In [1]: import numpy as np

In [2]: import numpy.linalg as la

In [3]: np.set_printoptions(suppress=True, linewidth=100)

In [4]: m1 = np.loadtxt("x.csv", delimiter=",")

In [5]: m1.round(1)
Out[5]: 
array([[-0.2, -0.6, -0.5, -0.7],
       [ 0.3, -0.1, -0.8,  0.6],
       [ 0.2,  0.8, -0.4, -0.5],
       [-0.9,  0.2, -0.3,  0.2]])

In [6]: x = np.array([0, 0, 1, 1])

In [7]: np.round(la.inv(m1), 1)
Out[7]: 
array([[-0.2,  0.3,  0.2, -0.9],
       [-0.6, -0.1,  0.8,  0.2],
       [-0.5, -0.8, -0.4, -0.3],
       [-0.7,  0.6, -0.5,  0.2]])

In [8]: np.round(np.abs(la.eigvals(m1)), 1)
Out[8]: array([1., 1., 1., 1.])

In [9]: [p for p in range(1, 25) if np.allclose(la.matrix_power(m1, p), np.eye(4))]
Out[9]: []

In [10]: 4 - la.matrix_rank(m1 - np.eye(4), tol=1e-8)
Out[10]: np.int64(1)

In [11]: f = np.array([5, 3, 2])

In [12]: np.round(np.polyval(f, m1[2]), 1)
Out[12]: array([2.8, 7.5, 1.6, 1.7])

In [13]: np.round(np.cross(m1[2, :3], m1[0, :3]), 1) + 0
Out[13]: array([-0.6,  0.2,  0. ])

In [14]: data = np.loadtxt("layer1.csv", delimiter=",")

In [15]: data
Out[15]: 
array([[-2.7,  3. , -3. , -2. ,  0. ,  0. , -1. ],
       [ 2. ,  3.3, -1. ,  3. , -3. ,  3. ,  1. ],
       [ 2. ,  3. ,  2.3,  3. , -2. ,  1. ,  2. ],
       [ 3. ,  3. ,  3. , -2.7,  0. , -3. , -1. ],
       [ 3. ,  1. ,  3. , -1. ,  0.3, -1. , -2. ],
       [ 1. ,  0. ,  3. ,  2. ,  2. ,  1.3, -1. ],
       [-3. ,  3. , -3. , -2. ,  0. ,  0. , -0.7]])

In [16]: other = np.array([[1, 1, 3],
    ...:     [0, 5, 1],
    ...:     [2, 1, 1],
    ...:     [0, 0, 4],
    ...:     [2, 4, 4],
    ...:     [1, 4, 3],
    ...:     [0, 4, 0]])

In [17]: np.round(np.einsum("ij->j", data), 1)
Out[17]: array([ 5.3, 16.3,  4.3,  0.3, -2.7,  1.3, -2.7])

In [18]: rng = np.random.default_rng(944)

In [19]: labels = rng.permutation(7)

In [20]: labels
Out[20]: array([1, 2, 3, 4, 5, 0, 6])

In [21]: other = data[labels][:, labels]

In [22]: other
Out[22]: 
array([[ 3.3, -1. ,  3. , -3. ,  3. ,  2. ,  1. ],
       [ 3. ,  2.3,  3. , -2. ,  1. ,  2. ,  2. ],
       [ 3. ,  3. , -2.7,  0. , -3. ,  3. , -1. ],
       [ 1. ,  3. , -1. ,  0.3, -1. ,  3. , -2. ],
       [ 0. ,  3. ,  2. ,  2. ,  1.3,  1. , -1. ],
       [ 3. , -3. , -2. ,  0. ,  0. , -2.7, -1. ],
       [ 3. , -3. , -2. ,  0. ,  0. , -3. , -0.7]])

In [23]: np.allclose(other, data)
Out[23]: False

In [24]: np.round(la.det(other), 1), round(float(la.det(data[labels])), 1)
Out[24]: (np.float64(-158.8), 158.8)

In [25]: Q, vecs = la.qr(data[:, :2])[0], la.qr(data[:, 2:])[0]

In [26]: sigma = la.svd(Q.T @ vecs, compute_uv=False)

In [27]: (sigma > 0.9).sum()
Out[27]: np.int64(2)

In [28]: round(la.norm(Q @ Q.T - vecs @ vecs.T, 2), 1)
Out[28]: np.float64(1.0)

In [29]: sigma.round(1)
Out[29]: array([1., 1.])

In [30]: feats = np.load("run6.npy")

In [31]: feats
Out[31]: 
array([[ 2,  2,  2,  2,  2,  2],
       [ 2,  4,  4,  4,  4,  4],
       [ 2,  4,  6,  6,  6,  6],
       [ 2,  4,  6,  8,  8,  8],
       [ 2,  4,  6,  8, 10, 10],
       [ 2,  4,  6,  8, 10, 12]])

In [32]: Lm = la.cholesky(feats)

In [33]: round(float(np.prod(np.diag(Lm)) ** 2), 1), round(la.det(feats), 1)
Out[33]: (64.0, np.float64(64.0))

In [34]: Lm.round(1)
Out[34]: 
array([[1.4, 0. , 0. , 0. , 0. , 0. ],
       [1.4, 1.4, 0. , 0. , 0. , 0. ],
       [1.4, 1.4, 1.4, 0. , 0. , 0. ],
       [1.4, 1.4, 1.4, 1.4, 0. , 0. ],
       [1.4, 1.4, 1.4, 1.4, 1.4, 0. ],
       [1.4, 1.4, 1.4, 1.4, 1.4, 1.4]])

In [35]: la.eigvalsh(feats).min() > 0
Out[35]: np.True_

In [36]: np.round(feats / np.sqrt(np.outer(np.diag(feats), np.diag(feats))), 1)
Out[36]: 
array([[1. , 0.7, 0.6, 0.5, 0.4, 0.4],
       [0.7, 1. , 0.8, 0.7, 0.6, 0.6],
       [0.6, 0.8, 1. , 0.9, 0.8, 0.7],
       [0.5, 0.7, 0.9, 1. , 0.9, 0.8],
       [0.4, 0.6, 0.8, 0.9, 1. , 0.9],
       [0.4, 0.6, 0.7, 0.8, 0.9, 1. ]])

In [37]: evals, vecs = la.eigh(feats)

In [38]: np.round(vecs @ np.diag(evals) @ vecs.T, 1)
Out[38]: 
array([[ 2.,  2.,  2.,  2.,  2.,  2.],
       [ 2.,  4.,  4.,  4.,  4.,  4.],
       [ 2.,  4.,  6.,  6.,  6.,  6.],
       [ 2.,  4.,  6.,  8.,  8.,  8.],
       [ 2.,  4.,  6.,  8., 10., 10.],
       [ 2.,  4.,  6.,  8., 10., 12.]])

In [39]: np.abs(vecs[:, -1]).round(6).argmax()
Out[39]: np.int64(5)

In [40]: (evals > 1e-8).sum(), (evals < -1e-8).sum()
Out[40]: (np.int64(6), np.int64(0))

In [41]: np.round(np.abs(vecs[:, -1]), 1)
Out[41]: array([0.1, 0.3, 0.4, 0.5, 0.5, 0.6])

In [42]: evals.round(1)
Out[42]: array([ 0.5,  0.6,  0.9,  1.5,  4. , 34.4])

In [43]: evals.sum(), np.trace(feats)
Out[43]: (np.float64(42.0), np.int64(42))

In [44]: np.round(la.eigvalsh(feats + -1 * np.eye(6)), 1)
Out[44]: array([-0.5, -0.4, -0.1,  0.5,  3. , 33.4])

In [45]: M = 3 * np.eye(4) + np.ones((4, 4))

In [46]: M
Out[46]: 
array([[4., 1., 1., 1.],
       [1., 4., 1., 1.],
       [1., 1., 4., 1.],
       [1., 1., 1., 4.]])

In [47]: evals, vecs = la.eigh(M)

In [48]: np.round(vecs @ np.diag(evals) @ vecs.T, 1)
Out[48]: 
array([[4., 1., 1., 1.],
       [1., 4., 1., 1.],
       [1., 1., 4., 1.],
       [1., 1., 1., 4.]])

In [49]: x = np.ones(4)

In [50]: for _ in range(3):
    ...:     x = M @ x
    ...:     x /= la.norm(x)
    ...:     print(round(x @ M @ x, 1))
    ...: 
7.0
7.0
7.0

In [51]: np.round(la.eigvalsh(M)[-1], 1)
Out[51]: np.float64(7.0)
